$ python -q
>>> import numpy as np
>>> np.set_printoptions(precision=2, suppress=True, linewidth=140)
>>> data = np.array([[0, 6, 9, -3, -9, 7],
...     [7, 0, 6, 9, -3, -9],
...     [-9, 7, 0, 6, 9, -3],
...     [-3, -9, 7, 0, 6, 9],
...     [9, -3, -9, 7, 0, 6],
...     [6, 9, -3, -9, 7, 0]])
>>> np.allclose(data, data.T)
False
>>> (data - data.T) / 2
array([[ 0. , -0.5,  9. ,  0. , -9. ,  0.5],
       [ 0.5,  0. , -0.5,  9. ,  0. , -9. ],
       [-9. ,  0.5,  0. , -0.5,  9. ,  0. ],
       [ 0. , -9. ,  0.5,  0. , -0.5,  9. ],
       [ 9. ,  0. , -9. ,  0.5,  0. , -0.5],
       [-0.5,  9. ,  0. , -9. ,  0.5,  0. ]])
>>> round(float(np.abs(np.linalg.eigvals(data)).max()), 2)
19.0
>>> (data + data.T) / 2
array([[ 0. ,  6.5,  0. , -3. ,  0. ,  6.5],
       [ 6.5,  0. ,  6.5,  0. , -3. ,  0. ],
       [ 0. ,  6.5,  0. ,  6.5,  0. , -3. ],
       [-3. ,  0. ,  6.5,  0. ,  6.5,  0. ],
       [ 0. , -3. ,  0. ,  6.5,  0. ,  6.5],
       [ 6.5,  0. , -3. ,  0. ,  6.5,  0. ]])
>>> M2 = np.linalg.inv(data)
>>> np.round(np.linalg.det(data) * np.linalg.det(M2), 2)
np.float64(1.0)
>>> round(np.linalg.cond(data), 2)
np.float64(1.9)
>>> (np.abs(M2) > 1e-9).astype(int)
array([[1, 1, 1, 1, 1, 1],
       [1, 1, 1, 1, 1, 1],
       [1, 1, 1, 1, 1, 1],
       [1, 1, 1, 1, 1, 1],
       [1, 1, 1, 1, 1, 1],
       [1, 1, 1, 1, 1, 1]])
>>> print(np.round(np.linalg.inv(M2), 2) + 0)
[[ 0.  6.  9. -3. -9.  7.]
 [ 7.  0.  6.  9. -3. -9.]
 [-9.  7.  0.  6.  9. -3.]
 [-3. -9.  7.  0.  6.  9.]
 [ 9. -3. -9.  7.  0.  6.]
 [ 6.  9. -3. -9.  7.  0.]]
>>> print(M2.round(2) + 0)
[[ 0.    0.04 -0.03  0.01  0.03  0.04]
 [ 0.04  0.    0.04 -0.03  0.01  0.03]
 [ 0.03  0.04  0.    0.04 -0.03  0.01]
 [ 0.01  0.03  0.04  0.    0.04 -0.03]
 [-0.03  0.01  0.03  0.04  0.    0.04]
 [ 0.04 -0.03  0.01  0.03  0.04  0.  ]]
>>> print(np.linalg.det(data) * M2)
[[ -17100. -467590.  307800. -157890. -290700. -482790.]
 [-482790.  -17100. -467590.  307800. -157890. -290700.]
 [-290700. -482790.  -17100. -467590.  307800. -157890.]
 [-157890. -290700. -482790.  -17100. -467590.  307800.]
 [ 307800. -157890. -290700. -482790.  -17100. -467590.]
 [-467590.  307800. -157890. -290700. -482790.  -17100.]]
